$ python3 -q
>>> import numpy as np
>>> import numpy.linalg as la
>>> np.set_printoptions(precision=3, suppress=True, linewidth=100, floatmode="fixed")
>>> mat = np.load("a.npy")
>>> mat
array([[-2.000,  4.000,  0.000],
       [ 4.000, -3.000,  4.000],
       [ 0.000,  4.000, -3.000]])
>>> # equal to its transpose
>>> la.eigvals(mat)
array([-8.433, -2.504,  2.936])
>>> np.einsum("ii->", mat)
np.float64(-8.0)
>>> np.kron(np.eye(2, dtype=int), mat)
array([[-2.000,  4.000,  0.000, -0.000,  0.000,  0.000],
       [ 4.000, -3.000,  4.000,  0.000, -0.000,  0.000],
       [ 0.000,  4.000, -3.000,  0.000,  0.000, -0.000],
       [-0.000,  0.000,  0.000, -2.000,  4.000,  0.000],
       [ 0.000, -0.000,  0.000,  4.000, -3.000,  4.000],
       [ 0.000,  0.000, -0.000,  0.000,  4.000, -3.000]])
>>> np.einsum("ij,ji->", mat, mat)
np.float64(86.0)
>>> ang = np.radians(15)
>>> R = np.eye(3)
>>> R[1, 1] = R[2, 2] = np.cos(ang)
>>> R[1, 2], R[2, 1] = -np.sin(ang), np.sin(ang)
>>> R
array([[ 1.000,  0.000,  0.000],
       [ 0.000,  0.966, -0.259],
       [ 0.000,  0.259,  0.966]])
>>> A2 = mat @ R.T
>>> la.svd(mat, compute_uv=False), la.svd(A2, compute_uv=False)
(array([8.433, 2.936, 2.504]), array([8.433, 2.936, 2.504]))
>>> round(la.det(R), 3), np.round(np.trace(R), 3)
(np.float64(1.0), np.float64(2.932))
>>> print(np.allclose(mat @ mat.T, A2 @ A2.T))
True
>>> A2
array([[-2.000,  3.864,  1.035],
       [ 4.000, -3.933,  3.087],
       [ 0.000,  4.640, -1.863]])
>>> cent = np.array([[4, -5, 3], [-2, 0, 2], [-4, 0, -5]])
>>> rng = np.random.default_rng(8807)
>>> A = (rng.random((22, 3)) < 0.25) @ cent
>>> A
array([[ 0, -5, -2],
       [-4,  0, -5],
       [ 0,  0,  0],
       [ 4, -5,  3],
       [-2, -5,  0],
       [ 0,  0,  0],
       [ 4, -5,  3],
       [ 0,  0,  0],
       [ 0,  0,  0],
       [-2,  0,  2],
       [ 0,  0,  0],
       [ 0,  0,  0],
       [ 0,  0,  0],
       [ 0,  0,  0],
       [ 0,  0,  0],
       [ 4, -5,  3],
       [-4,  0, -5],
       [ 0, -5, -2],
       [-6,  0, -3],
       [-4,  0, -5],
       [ 0,  0,  0],
       [ 0,  0,  0]])
>>> cen = A - A.mean(axis=0)
>>> Uu, sv, Vt = la.svd(cen, full_matrices=False)
>>> round(float((sv ** 2).sum() ** 2 / (sv ** 4).sum()), 3)
1.693
>>> np.searchsorted(np.cumsum(sv ** 2) / (sv ** 2).sum(), 0.9) + 1
np.int64(2)
>>> np.abs(Vt[-1])
array([0.712, 0.203, 0.672])
>>> np.round(cen.mean(axis=0), 3) + 0
array([0.000, 0.000, 0.000])
>>> np.abs(Vt[0]).argmax()
np.int64(0)
>>> print(sv ** 2 / (sv ** 2).sum())
[0.737 0.213 0.050]
>>> Vt[0] * np.sign(Vt[0, np.abs(Vt[0]).argmax()])
array([ 0.682, -0.426,  0.594])
>>> x0 = np.array([2, -2, -1])
>>> target = A @ x0
>>> la.lstsq(A, target)[0]
array([ 2.000, -2.000, -1.000])
>>> la.solve(A.T @ A, A.T @ target)
array([ 2.000, -2.000, -1.000])
>>> target = target + 0.1 * rng.normal(size=22)
>>> target
array([11.970, -3.097, -0.082, 14.902,  5.929, -0.199, 14.956, -0.128, -0.007, -6.131, -0.163,
       -0.002,  0.060,  0.074,  0.175, 14.959, -2.950, 11.935, -9.197, -2.875,  0.074, -0.019])
>>> beta, *_ = la.lstsq(A, target)
>>> print(np.round(A.T @ (target - A @ beta), 3) + 0)
[0.000 0.000 0.000]
>>> O, evecs = la.qr(A[:, :2])[0], la.qr(A[:, 2:])[0]
>>> sv = la.svd(O.T @ evecs, compute_uv=False)
>>> sv
array([0.846])
>>> gram = A.T @ A
>>> np.trace(gram), (A ** 2).sum()
(np.int64(413), np.int64(413))
>>> la.eigvalsh(gram)[::-1]
array([266.722, 127.174,  19.104])
>>> print(np.allclose(gram, gram.T))
True
>>> np.diag(gram)
array([140, 150, 123])
>>> J = np.loadtxt("layer14.csv", delimiter=",")
>>> J
array([[0.000, 0.000, 1.000],
       [0.000, 0.000, 0.000],
       [1.000, 0.000, 0.000]])
>>> w, evecs = la.eigh(J)
>>> la.eigvalsh(J @ J)
array([0.000, 1.000, 1.000])
>>> np.abs(evecs[:, -1])
array([0.707, 0.000, 0.707])
>>> la.eigvalsh(J + -3 * np.eye(3))
array([-4.000, -3.000, -2.000])
>>> w.sum(), np.trace(J)
(np.float64(0.0), np.float64(0.0))
>>> w
array([-1.000,  0.000,  1.000])
>>> la.norm(J, axis=0)
array([1.000, 0.000, 1.000])
>>> la.svd(J, compute_uv=False)
array([1.000, 1.000, 0.000])
>>> J[:, 2] @ J[:, 0]
np.float64(0.0)
>>> J @ J.T
array([[1.000, 0.000, 0.000],
       [0.000, 0.000, 0.000],
       [0.000, 0.000, 1.000]])
>>> la.pinv(J)
array([[0.000, 0.000, 1.000],
       [0.000, 0.000, 0.000],
       [1.000, 0.000, 0.000]])
>>> x0 = np.array([0, -1, 2])
>>> a = np.maximum(J @ x0, 0)
>>> J.T @ a
array([0.000, 0.000, 2.000])
>>> print(np.maximum(J @ x0, 0) - np.maximum(-J @ x0, 0))
[2.000 0.000 0.000]
>>> K = np.array([[-2, -1, 0], [1, 2, 3], [4, 5, 6], [7, 8, 9]])
>>> K
array([[-2, -1,  0],
       [ 1,  2,  3],
       [ 4,  5,  6],
       [ 7,  8,  9]])
>>> np.allclose(K[:-1].T @ la.lstsq(K[:-1].T, K[-1])[0], K[-1])
True
>>> np.unique(K.round(6), axis=0).shape
(4, 3)
>>> print(K[2] @ K[3])
122
>>> round(float(la.norm(K, 2)), 3)
16.918
>>> round(la.norm(K) ** 2 / la.norm(K, 2) ** 2, 3)
np.float64(1.013)
>>> la.norm(K, axis=1)
array([ 2.236,  3.742,  8.775, 13.928])
>>> round(float(la.norm(K[2] - K[3])), 3)
5.196
>>> round(float(la.norm(K, "nuc")), 3)
18.861
>>> cen = A - A.mean(axis=0)
>>> evecs = la.svd(cen)[2][:2]
>>> A2 = cen - cen @ evecs.T @ evecs
>>> print(np.diag(evecs.T @ evecs))
[0.493 0.959 0.549]
>>> np.round(la.norm(A2) / la.norm(cen), 3)
np.float64(0.225)
>>> print(np.round(np.cov(cen @ evecs.T, rowvar=False), 3) + 0)
[[12.700  0.000]
 [ 0.000  3.670]]
>>> Uu, sv, Vt = la.svd(K)
>>> evecs = Vt[:(sv > 1e-8).sum()]
>>> x0 = K[3] + -1 * K[1] + rng.integers(2) * np.eye(3)[2]
>>> print(x0)
[6.000 6.000 7.000]
>>> round(float(la.norm(x0 - evecs.T @ evecs @ x0)), 3)
0.408
>>> np.diag(evecs.T @ evecs)
array([0.833, 0.333, 0.833])
>>> np.allclose(evecs.T @ evecs @ x0, x0)
False
>>> print(la.matrix_rank(np.vstack([K, x0])))
3
>>> feats = np.loadtxt("w.csv", delimiter=",")
>>> feats
array([[-0.205,  0.423, -0.882],
       [-0.968, -0.223,  0.118],
       [-0.147,  0.878,  0.455]])
>>> lab = rng.permutation(3)
>>> lab
array([1, 2, 0])
>>> A2 = feats[lab][:, lab]
>>> np.diag(A2)
array([-0.223,  0.455, -0.205])
>>> np.sort(np.abs(la.eigvals(A2)))
array([1.000, 1.000, 1.000])
>>> x0 = np.array([0, 3, -4])
>>> round(float(la.det(feats)), 3)
1.0
>>> np.abs(la.eigvals(feats))
array([1.000, 1.000, 1.000])
>>> np.sort(np.abs(np.degrees(np.angle(la.eigvals(feats)))))
array([  0.000, 119.104, 119.104])
>>> [p for p in range(1, 25) if np.allclose(la.matrix_power(feats, p), np.eye(3))]
[]
>>> x0 = np.array([0, -2, -2])
>>> print(feats @ np.eye(3)[1])
[ 0.423 -0.223  0.878]
>>> la.norm(feats @ x0) <= la.norm(feats, 2) * la.norm(x0) + 1e-9
np.True_
>>> (feats * x0).sum(axis=1)
array([ 0.918,  0.209, -2.667])
>>> feats @ np.ones(3)
array([-0.664, -1.072,  1.187])
>>> feats * x0
array([[-0.000, -0.847,  1.765],
       [-0.000,  0.446, -0.236],
       [-0.000, -1.756, -0.911]])
>>> feats @ x0
array([ 0.918,  0.209, -2.667])
>>> W0 = np.load("run5.npy")
>>> W0
array([[-2.000,  1.000,  1.000],
       [ 1.000, -2.000,  1.000],
       [ 1.000,  1.000, -2.000]])
>>> round(la.norm(W0, 2) / la.norm(W0), 3)
np.float64(0.707)
>>> np.argsort(-la.norm(W0, axis=0).round(6), kind="stable")[:3]
array([0, 1, 2])
>>> la.cond(W0) > 100
np.True_
